$ python3 -q
>>> import numpy as np
>>> np.set_printoptions(precision=2, suppress=True, linewidth=160, floatmode="fixed")
>>> def rnd(a):
...     return np.round(a, 2) + 0
... 
>>> J = np.load("block18.npy")
>>> J
array([[ 1, -1,  1],
       [ 1,  0,  0]])
>>> vec = np.array([9, -8, 1])
>>> h = np.maximum(J @ vec, 0)
>>> h
array([18,  9])
>>> J.T @ h
array([ 27, -18,  18])
>>> np.maximum(J @ vec, 0) - np.maximum(-J @ vec, 0)
array([18,  9])
>>> np.maximum(J @ (3 * vec), 0)
array([54, 27])
>>> np.diff(J, axis=0)
array([[ 0,  1, -1]])
>>> J[:, 3]
Traceback (most recent call last):
  File "<python-input-12>", line 1, in <module>
    J[:, 3]
    ~^^^^^^
IndexError: index 3 is out of bounds for axis 1 with size 3
>>> rnd(np.linalg.svd(J, compute_uv=False))
array([1.85, 0.77])
>>> np.count_nonzero(J)
np.int64(4)
>>> J.sum(axis=1)
array([1, 1])
>>> M2 = J / np.sqrt((J ** 2).mean(axis=1, keepdims=True))
>>> np.linalg.matrix_rank(M2) == np.linalg.matrix_rank(J)
np.True_
>>> rng = np.random.default_rng(68281)
>>> M2 = J + rng.integers(-2, 3, (2, 1)) @ rng.integers(-2, 3, (1, 3))
>>> M2
array([[ 3,  1,  3],
       [ 0, -1, -1]])
>>> rnd(np.linalg.svd(M2 - J, compute_uv=False))
array([3.87, 0.00])
>>> E = np.load("test16.npy")
>>> rnd(E)
array([[-0.30, -0.42, -0.86],
       [-0.30, -0.81,  0.51],
       [-0.90,  0.41,  0.12]])
>>> M2 = np.array([[0, -3], [2, -1]])
>>> cent = np.kron(M2, E)
>>> np.linalg.matrix_rank(cent)
np.int64(6)
>>> rnd(np.linalg.norm(cent, 2)), rnd(np.linalg.norm(M2, 2) * np.linalg.norm(E, 2))
(np.float64(3.26), np.float64(3.26))
>>> cent.shape
(6, 6)
>>> vec = np.array([2, -2, -1])
>>> target = E @ vec
>>> rnd(target)
array([ 1.10,  0.51, -2.75])
>>> rnd(np.linalg.solve(E.T, E[1]))
array([0.00, 1.00, 0.00])
>>> vec = np.array([1, 0, 1])
>>> target = E @ vec
>>> c, lr = np.zeros(3), 1 / np.linalg.norm(E, 2) ** 2
>>> for i in range(25):
...     c -= lr * E.T @ (E @ c - target)
...     if i % 5 == 0: print(i, round(np.linalg.norm(E @ c - target), 2))
... 
0 0.0
5 0.0
10 0.0
15 0.0
20 0.0
>>> rnd(np.linalg.cond(E))
np.float64(1.0)
>>> rnd(c)
array([1.00, 0.00, 1.00])
>>> vec = np.array([1, -1, -4])
>>> rnd(np.linalg.det(E))
np.float64(1.0)
>>> rnd(np.linalg.inv(E))
array([[-0.30, -0.30, -0.90],
       [-0.42, -0.81,  0.41],
       [-0.86,  0.51,  0.12]])
>>> X = np.array([[0, 4, 0, 1], [-4, 0, 0, -2], [0, 0, 0, 2], [-1, 2, -2, 0]])
>>> np.count_nonzero(X)
np.int64(8)
>>> X - X[0]
array([[ 0,  0,  0,  0],
       [-4, -4,  0, -3],
       [ 0, -4,  0,  1],
       [-1, -2, -2, -1]])
>>> np.zeros(4, 4)
Traceback (most recent call last):
  File "<python-input-45>", line 1, in <module>
    np.zeros(4, 4)
    ~~~~~~~~^^^^^^
TypeError: Cannot interpret '4' as a data type
>>> np.diff(X, axis=0)
array([[-4, -4,  0, -3],
       [ 4,  0,  0,  4],
       [-1,  2, -2, -2]])
>>> np.unravel_index(np.abs(X).argmax(), X.shape)
(np.int64(0), np.int64(1))
>>> idx = rng.permutation(4)
>>> idx
array([2, 3, 0, 1])
>>> M2 = X[idx][:, idx]
>>> rnd(np.linalg.det(M2)), rnd(np.linalg.det(X[idx]))
(np.float64(64.0), np.float64(64.0))
>>> np.allclose(M2, X)
False
>>> np.diag(M2)
array([0, 0, 0, 0])
